$ python3 -q
>>> import numpy as np
>>> import numpy.linalg as la
>>> np.set_printoptions(precision=2, suppress=True, linewidth=160, legacy="1.25")
>>> J = np.load("case14.npy")
>>> print(J)
[[6. 1. 1. 1. 1. 1.]
 [1. 6. 1. 1. 1. 1.]
 [1. 1. 6. 1. 1. 1.]
 [1. 1. 1. 6. 1. 1.]
 [1. 1. 1. 1. 6. 1.]
 [1. 1. 1. 1. 1. 6.]]
>>> f = np.array([3, 0])
>>> print(np.correlate(J[2], J[5], "full"))
[ 6.  7. 38. 14. 15. 16. 10.  9.  3.  2.  1.]
>>> print(np.array([np.convolve(row, f, "same") for row in J]))
[[18.  3.  3.  3.  3.  3.]
 [ 3. 18.  3.  3.  3.  3.]
 [ 3.  3. 18.  3.  3.  3.]
 [ 3.  3.  3. 18.  3.  3.]
 [ 3.  3.  3.  3. 18.  3.]
 [ 3.  3.  3.  3.  3. 18.]]
>>> F = np.load("run8.npy")
>>> print(F)
[[ 4  4  4  4]
 [ 4  8  8  8]
 [ 4  8 12 12]
 [ 4  8 12 16]]
>>> f, r1 = F[0], F[1]
>>> print(f @ f)
64
>>> p = (f @ r1) / (f @ f) * f
>>> print((r1 - p) @ f)
0.0
>>> print(p)
[7. 7. 7. 7.]
>>> x0 = np.array([2, 4, -2, -2])
>>> y = F @ x0
>>> print(y)
[  8   8  -8 -16]
>>> print(la.solve(F, y + F[:, 0]))
[ 3.  4. -2. -2.]
>>> print(la.solve(F, y))
[ 2.  4. -2. -2.]
>>> print(la.solve(F, -2 * y))
[-4. -8.  4.  4.]
>>> rng = np.random.default_rng(759512)
>>> z = rng.permutation(4)
>>> other = F[:, z] * rng.choice([-1, 1], 4)
>>> print(other)
[[ 4  4  4  4]
 [ 8  8  8  4]
 [12  8 12  4]
 [12  8 16  4]]
>>> U, _, Vh = la.svd(F.T @ other)
>>> print(np.round(la.lstsq(F, other)[0], 2) + 0)
[[0. 0. 0. 1.]
 [0. 1. 0. 0.]
 [1. 0. 0. 0.]
 [0. 0. 1. 0.]]
>>> print(z)
[2 1 3 0]
>>> print(F.ravel(order="F"))
[ 4  4  4  4  4  8  8  8  4  8 12 12  4  8 12 16]
>>> F.reshape(4, 5)
Traceback (most recent call last):
  File "<python-input-29>", line 1, in <module>
    F.reshape(4, 5)
    ~~~~~~~~~^^^^^^
ValueError: cannot reshape array of size 16 into shape (4,5)
>>> print(F.reshape(2, -1))
[[ 4  4  4  4  4  8  8  8]
 [ 4  8 12 12  4  8 12 16]]
>>> T = F.reshape(4, 2, -1)
>>> print(T[:, 0])
[[4 4]
 [4 8]
 [4 8]
 [4 8]]
>>> print(T.transpose(1, 0, 2))
[[[ 4  4]
  [ 4  8]
  [ 4  8]
  [ 4  8]]

 [[ 4  4]
  [ 8  8]
  [12 12]
  [12 16]]]
>>> print(np.swapaxes(T, 1, 2)[1])
[[4 8]
 [8 8]]
